% python3 -q
>>> import numpy as np
>>> from numpy import linalg as LA
>>> np.set_printoptions(suppress=True, linewidth=100)
>>> E = np.load("mat.npy")
>>> E
array([[0.4 , 0.3 , 0.3 ],
       [0.5 , 0.5 , 0.  ],
       [0.14, 0.43, 0.43]])
>>> # rows sum to 1
>>> np.kron(np.eye(2, dtype=int), E)
array([[0.4 , 0.3 , 0.3 , 0.  , 0.  , 0.  ],
       [0.5 , 0.5 , 0.  , 0.  , 0.  , 0.  ],
       [0.14, 0.43, 0.43, 0.  , 0.  , 0.  ],
       [0.  , 0.  , 0.  , 0.4 , 0.3 , 0.3 ],
       [0.  , 0.  , 0.  , 0.5 , 0.5 , 0.  ],
       [0.  , 0.  , 0.  , 0.14, 0.43, 0.43]])
>>> round(float(LA.det(E.T)), 2)
0.06
>>> J = np.array([[-0.9, 0.2, -2.1],
...     [1.46, -0.61, -2.01],
...     [1.4, -0.7, -1.9],
...     [-3.0, 2.1, -0.1],
...     [-0.5, -0.7, -1.0]])
>>> J
array([[-0.9 ,  0.2 , -2.1 ],
       [ 1.46, -0.61, -2.01],
       [ 1.4 , -0.7 , -1.9 ],
       [-3.  ,  2.1 , -0.1 ],
       [-0.5 , -0.7 , -1.  ]])
>>> other = np.c_[J[:, :2] @ np.array([[0, -8], [1, -5]]), np.array([4, 0, -3, -5, -4])]
>>> other.round(2)
array([[ 0.2 ,  6.2 ,  4.  ],
       [-0.61, -8.63,  0.  ],
       [-0.7 , -7.7 , -3.  ],
       [ 2.1 , 13.5 , -5.  ],
       [-0.7 ,  7.5 , -4.  ]])
>>> np.round(LA.norm(LA.qr(J)[0].T @ other, axis=0) ** 2 / ((other ** 2).sum(axis=0) + 1e-12), 2)
array([1.  , 1.  , 0.11])
>>> np.round(LA.lstsq(J, other[:, 0])[0], 2) + 0
array([0., 1., 0.])
>>> np.round(LA.norm(other - J @ LA.lstsq(J, other)[0], axis=0), 2) + 0
array([0.  , 0.  , 7.68])
>>> LA.matrix_rank(np.c_[J, other])
np.int64(4)
>>> F = np.array([[-1.0, 0.0, 1.0, -1.0],
...     [11.0, -7.0, 11.0, -6.0],
...     [21.0, -10.0, 19.0, -11.0],
...     [23.0, -10.0, 23.0, -15.0]])
>>> r0 = np.array([3, 1, 2, 2])
>>> other = F + np.outer(r0, np.eye(4)[2])
>>> round(float(LA.det(other) / LA.det(F)), 2), round(float(1 + LA.solve(F, r0)[2]), 2)
(11.17, 11.17)
>>> LA.matrix_rank(other - F)
np.int64(1)
>>> other
array([[ -1.,   0.,   4.,  -1.],
       [ 11.,  -7.,  12.,  -6.],
       [ 21., -10.,  21., -11.],
       [ 23., -10.,  25., -15.]])
>>> q, r_ = LA.qr(F)
>>> round(abs(r_[0, 0]), 2), round(float(LA.norm(F[:, 0])), 2)
(np.float64(33.05), 33.05)
>>> np.round(q @ r_, 2) + 0
array([[ -1.,   0.,   1.,  -1.],
       [ 11.,  -7.,  11.,  -6.],
       [ 21., -10.,  19., -11.],
       [ 23., -10.,  23., -15.]])
>>> np.allclose(r_.T @ r_, F.T @ F)
True
>>> np.allclose(F @ F.T, F.T @ F)
False
>>> (F + F.T) / 2
array([[ -1. ,   5.5,  11. ,  11. ],
       [  5.5,  -7. ,   0.5,  -8. ],
       [ 11. ,   0.5,  19. ,   6. ],
       [ 11. ,  -8. ,   6. , -15. ]])
>>> F @ F
array([[ -1.,   0.,  -5.,   5.],
       [  5.,  -1.,   5.,   0.],
       [ 15., -10.,  19.,  -5.],
       [  5., -10.,   5.,   9.]])
>>> round(float(np.abs(LA.eigvals(F)).max()), 2)
3.0
>>> round(LA.det(F), 2)
np.float64(-36.0)
>>> F.sum(axis=0)
array([ 54., -27.,  54., -33.])
>>> np.count_nonzero(F)
np.int64(15)
>>> np.round(LA.svd(F, compute_uv=False), 2)
array([52.2 ,  2.81,  1.75,  0.14])
>>> F - F[0]
array([[  0.,   0.,   0.,   0.],
       [ 12.,  -7.,  10.,  -5.],
       [ 22., -10.,  18., -10.],
       [ 24., -10.,  22., -14.]])
>>> F[4]
Traceback (most recent call last):
  File "<python-input-35>", line 1, in <module>
    F[4]
    ~^^^
IndexError: index 4 is out of bounds for axis 0 with size 4
>>> F[:, 4]
Traceback (most recent call last):
  File "<python-input-36>", line 1, in <module>
    F[:, 4]
    ~^^^^^^
IndexError: index 4 is out of bounds for axis 1 with size 4
